>>> import numpy as np
>>> np.set_printoptions(precision=3, suppress=True, linewidth=200)
>>> m1 = np.load("dump.npy")
>>> m1
array([[ 0,  0,  0, -1],
       [-3,  0,  0,  0],
       [ 0,  0, -1,  0],
       [ 0,  3,  0,  0]])
>>> x0 = np.array([-4, 7, -8, 7])
>>> y = m1 @ x0
>>> y
array([-7, 12,  8, 21])
>>> np.linalg.solve(m1, y + m1[:, 0])
array([-3.,  7., -8.,  7.])
>>> np.linalg.solve(m1, m1[:, 1])
array([-0.,  1., -0., -0.])
>>> np.linalg.solve(m1, -1 * y)
array([ 4., -7.,  8., -7.])
>>> J = np.array([[0, 2, 1], [2, 0, 2], [1, 2, 0]])
>>> vals, V = np.linalg.eigh(J)
>>> np.linalg.eigvalsh(J @ J)
array([ 1.   ,  5.628, 11.372])
>>> np.linalg.svd(J, compute_uv=False)
array([3.372, 2.372, 1.   ])
>>> (vals > 1e-8).sum(), (vals < -1e-8).sum()
(np.int64(1), np.int64(2))
>>> np.abs(V[:, -1])
array([0.542, 0.643, 0.542])
>>> np.unique(vals.round(6) + 0, return_counts=True)[1]
array([1, 1, 1])
>>> np.abs(V[:, -1]).round(6).argmax()
np.int64(1)
>>> np.round(V @ np.diag(vals) @ V.T, 3) + 0
array([[0., 2., 1.],
       [2., 0., 2.],
       [1., 2., 0.]])
>>> vals
array([-2.372, -1.   ,  3.372])
>>> F = np.load("a.npy")
>>> F
array([[ 1.798,  1.335, -2.385],
       [ 1.837,  1.584, -3.738],
       [-0.965, -1.166,  3.126],
       [-1.322, -1.684,  3.063],
       [-0.027, -0.077, -0.368],
       [ 2.395,  1.924, -3.28 ],
       [-1.144, -0.886,  2.122],
       [-1.562, -1.632,  1.951],
       [-0.307, -0.89 ,  1.361],
       [ 1.681,  2.311, -3.778],
       [-1.556, -1.226,  2.125],
       [-2.282, -1.957,  3.454],
       [-0.185, -0.34 , -0.162],
       [-1.323, -1.054,  2.644],
       [-0.585, -0.773,  1.194]])
>>> P = F @ np.linalg.solve(F.T @ F, F.T)
>>> P @ F[:, 0]
array([ 1.798,  1.837, -0.965, -1.322, -0.027,  2.395, -1.144, -1.562, -0.307,  1.681, -1.556, -2.282, -0.185, -1.323, -0.585])
>>> np.allclose(P @ P, P)
True
>>> np.round(np.trace(P), 3)
np.float64(3.0)
>>> x0 = np.array([-5, -5, 4])
>>> y = F @ x0
>>> np.round(np.linalg.pinv(F) @ F, 3) + 0
array([[1., 0., 0.],
       [0., 1., 0.],
       [0., 0., 1.]])
>>> np.linalg.solve(F.T @ F, F.T @ y)
array([-5., -5.,  4.])
>>> rng = np.random.default_rng(278)
>>> y = y + 0.02 * rng.normal(size=15)
>>> y
array([-25.188, -32.058,  23.153,  27.269,  -0.954, -34.7  ,  18.605,  23.741,  11.437, -35.095,  22.415,  35.041,   1.987,  22.469,  11.58 ])
>>> coef, *_ = np.linalg.lstsq(F, y)
>>> coef.round()
array([-5., -5.,  4.])
>>> coef
array([-4.986, -5.011,  4.002])
>>> [round(float(np.linalg.norm(np.linalg.solve(F.T @ F + lam * np.eye(3), F.T @ y))), 2) for lam in (0, 1, 10, 100)]
[8.12, 7.7, 7.05, 4.57]
>>> np.round(F.T @ (y - F @ coef), 3) + 0
array([0., 0., 0.])
>>> feats = np.tanh(np.array([[1.2, 0.1],
...     [0.9, -1.4],
...     [-0.4, 1.2],
...     [1.9, 1.2],
...     [0.1, 1.8],
...     [-0.7, 0.0],
...     [2.6, 0.4],
...     [-0.2, -0.1],
...     [0.3, -0.9],
...     [0.7, 0.8],
...     [1.0, -0.7],
...     [-0.8, -1.0],
...     [1.1, -0.3],
...     [-1.1, -0.6],
...     [-1.1, -1.1],
...     [-0.8, 1.4],
...     [0.5, -0.6],
...     [0.5, -0.1],
...     [0.3, 0.2],
...     [-0.1, 0.2],
...     [-1.1, 0.6]]) @ np.array([[-0.2, -0.9, -0.4, -0.8], [-0.9, 0.5, 0.0, 1.1]]))
>>> feats
array([[-0.319, -0.774, -0.446, -0.691],
       [ 0.793, -0.907, -0.345, -0.978],
       [-0.762,  0.744,  0.159,  0.927],
       [-0.898, -0.804, -0.641, -0.197],
       [-0.927,  0.67 , -0.04 ,  0.956],
       [ 0.139,  0.558,  0.273,  0.508],
       [-0.706, -0.973, -0.778, -0.927],
       [ 0.129,  0.129,  0.08 ,  0.05 ],
       [ 0.635, -0.617, -0.119, -0.843],
       [-0.696, -0.226, -0.273,  0.31 ],
       [ 0.405, -0.848, -0.38 , -0.917],
       [ 0.786,  0.217,  0.31 , -0.43 ],
       [ 0.05 , -0.814, -0.414, -0.837],
       [ 0.641,  0.598,  0.414,  0.217],
       [ 0.837,  0.414,  0.414, -0.319],
       [-0.8  ,  0.89 ,  0.31 ,  0.975],
       [ 0.414, -0.635, -0.197, -0.786],
       [-0.01 , -0.462, -0.197, -0.47 ],
       [-0.235, -0.168, -0.119, -0.02 ],
       [-0.159,  0.188,  0.04 ,  0.291],
       [-0.31 ,  0.859,  0.414,  0.912]])
>>> labels = feats[:, 2] > np.median(feats[:, 2])
>>> u = feats[labels].mean(axis=0) - feats[~labels].mean(axis=0)
>>> round((((feats - feats.mean(axis=0)) @ u > 0) == labels).mean(), 3)
np.float64(0.952)
>>> np.argsort(-np.abs(u).round(6), kind="stable")
array([1, 3, 2, 0])
>>> ((feats - feats.mean(axis=0)) @ u > 0).astype(int)
array([0, 0, 1, 0, 1, 1, 0, 1, 0, 1, 0, 1, 0, 1, 1, 1, 0, 0, 0, 1, 1])
>>> labels.astype(int)
array([0, 0, 1, 0, 1, 1, 0, 1, 0, 0, 0, 1, 0, 1, 1, 1, 0, 0, 0, 1, 1])
>>> other = np.c_[feats[:, :3] @ np.array([[0, 0, 1], [0, 0, 0], [1, 0, 2]]), np.array([-2, 2, -2, -1, 2, -2, -1, -1, 1, 2, 0, 2, 0, 1, 2, -1, -1, 1, -2, -1, -2])]
>>> other
array([[-0.446,  0.   , -1.211, -2.   ],
       [-0.345,  0.   ,  0.103,  2.   ],
       [ 0.159,  0.   , -0.444, -2.   ],
       [-0.641,  0.   , -2.18 , -1.   ],
       [-0.04 ,  0.   , -1.007,  2.   ],
       [ 0.273,  0.   ,  0.685, -2.   ],
       [-0.778,  0.   , -2.262, -1.   ],
       [ 0.08 ,  0.   ,  0.289, -1.   ],
       [-0.119,  0.   ,  0.396,  1.   ],
       [-0.273,  0.   , -1.242,  2.   ],
       [-0.38 ,  0.   , -0.355,  0.   ],
       [ 0.31 ,  0.   ,  1.405,  2.   ],
       [-0.414,  0.   , -0.777,  0.   ],
       [ 0.414,  0.   ,  1.468,  1.   ],
       [ 0.414,  0.   ,  1.664,  2.   ],
       [ 0.31 ,  0.   , -0.181, -1.   ],
       [-0.197,  0.   ,  0.019, -1.   ],
       [-0.197,  0.   , -0.405,  1.   ],
       [-0.119,  0.   , -0.474, -2.   ],
       [ 0.04 ,  0.   , -0.079, -1.   ],
       [ 0.414,  0.   ,  0.518, -2.   ]])
>>> np.linalg.matrix_rank(np.c_[feats, other])
np.int64(5)
>>> np.linalg.norm(np.linalg.qr(feats)[0].T @ other, axis=0) ** 2 / ((other ** 2).sum(axis=0) + 1e-12)
array([1.  , 0.  , 1.  , 0.25])
>>> np.linalg.matrix_rank(other)
np.int64(3)
>>> np.round(np.linalg.norm(other - feats @ np.linalg.lstsq(feats, other)[0], axis=0), 3) + 0
array([0.   , 0.   , 0.   , 6.063])
>>> other.shape
(21, 4)
>>> def softmax(z):
...     e = np.exp(z - z.max(axis=-1, keepdims=True))
...     return e / e.sum(axis=-1, keepdims=True)
... 
>>> softmax(m1[2] + 3)
array([0.297, 0.297, 0.109, 0.297])
>>> softmax(m1).sum(axis=1)
array([1., 1., 1., 1.])
>>> np.round(softmax(10 * m1[2]), 3) + 0
array([0.333, 0.333, 0.   , 0.333])
>>> scores = m1 @ m1.T / np.sqrt(4)
>>> softmax(scores)
array([[0.355, 0.215, 0.215, 0.215],
       [0.011, 0.968, 0.011, 0.011],
       [0.215, 0.215, 0.355, 0.215],
       [0.011, 0.011, 0.011, 0.968]])
>>> softmax(scores + np.triu(np.full(scores.shape, -np.inf), 1))
array([[1.   , 0.   , 0.   , 0.   ],
       [0.011, 0.989, 0.   , 0.   ],
       [0.274, 0.274, 0.452, 0.   ],
       [0.011, 0.011, 0.011, 0.968]])
>>> other = np.array([[1, -1, -2, 1, -3]])
>>> A = other.T @ other
>>> A
array([[ 1, -1, -2,  1, -3],
       [-1,  1,  2, -1,  3],
       [-2,  2,  4, -2,  6],
       [ 1, -1, -2,  1, -3],
       [-3,  3,  6, -3,  9]])
>>> # row 3 repeats row 0
>>> vals, V = np.linalg.eigh(A)
>>> x0 = np.array([-1, -2, 2, 1, -1])
>>> np.abs(A).sum(axis=1).max(), round(np.abs(vals).max(), 3)
(np.int64(24), np.float64(16.0))
>>> np.round(np.linalg.eigvalsh(A[1:, 1:]), 3) + 0
array([ 0.,  0.,  0., 15.])
>>> round(float(x0 @ A @ x0 / (x0 @ x0)), 3), round(float(vals[0]), 3), round(vals[-1], 3)
(0.091, -0.0, np.float64(16.0))
>>> M = np.array([[0.1, -1.5, 0.2], [0.4, 1.3, 0.2], [-0.9, 0.6, 0.5]])
>>> M
array([[ 0.1, -1.5,  0.2],
       [ 0.4,  1.3,  0.2],
       [-0.9,  0.6,  0.5]])
>>> M.sum(axis=0)
array([-0.4,  0.4,  0.9])
>>> np.diff(M, axis=0)
array([[ 0.3,  2.8,  0. ],
       [-1.3, -0.7,  0.3]])
>>> C2 = M.T @ M
>>> np.linalg.svd(M, compute_uv=False) ** 2
array([4.328, 1.112, 0.17 ])
>>> C2
array([[ 0.98, -0.17, -0.35],
       [-0.17,  4.3 ,  0.26],
       [-0.35,  0.26,  0.33]])
>>> np.linalg.eigvalsh(C2)[::-1]
array([4.328, 1.112, 0.17 ])
>>> X = np.load("layer15.npy")
>>> X
array([[0, 0, 0, 0, 0],
       [4, 4, 0, 0, 0],
       [1, 1, 3, 0, 0],
       [5, 3, 4, 4, 0],
       [4, 3, 2, 4, 1]])
>>> # triangular
>>> np.round(np.linalg.norm(X, "nuc"), 3)
np.float64(18.661)
>>> np.linalg.norm(X, axis=1).argmax()
np.int64(3)
>>> round(np.linalg.norm(X, 1), 3), np.round(np.linalg.norm(X, np.inf), 3)
(np.float64(14.0), np.float64(16.0))
>>> X[0] @ X[4]
np.int64(0)
>>> np.round(np.linalg.norm(X[0], 1), 3), round(float(np.linalg.norm(X[0], np.inf)), 3)
(np.float64(0.0), 0.0)
>>> W0 = np.load("m.npy")
>>> W0
array([[ 1,  0,  0,  0,  0],
       [ 0, -3,  0,  0,  0],
       [ 0,  0,  1,  0,  0],
       [ 0,  0,  0, -1,  0],
       [ 0,  0,  0,  0,  1]])
>>> # equal to its transpose
>>> u = np.array([-1, -1, 2, 1, 2])
>>> other = W0 + np.outer(u, np.eye(5)[0])
>>> round(float(np.linalg.det(other) / np.linalg.det(W0)), 3), round(1 + np.linalg.solve(W0, u)[0], 3)
(0.0, np.float64(0.0))
>>> x0 = np.array([2, -1, 1, -5, -2])
>>> y = W0 @ x0
>>> y
array([ 2,  3,  1,  5, -2])
>>> np.linalg.solve(W0, 4 * y)
array([  8.,  -4.,   4., -20.,  -8.])
>>> np.linalg.norm(W0, axis=0)
array([1., 3., 1., 1., 1.])
>>> W0.T @ W0
array([[1, 0, 0, 0, 0],
       [0, 9, 0, 0, 0],
       [0, 0, 1, 0, 0],
       [0, 0, 0, 1, 0],
       [0, 0, 0, 0, 1]])
>>> other = np.linalg.inv(W0)
>>> (np.abs(other) > 1e-9).astype(int)
array([[1, 0, 0, 0, 0],
       [0, 1, 0, 0, 0],
       [0, 0, 1, 0, 0],
       [0, 0, 0, 1, 0],
       [0, 0, 0, 0, 1]])
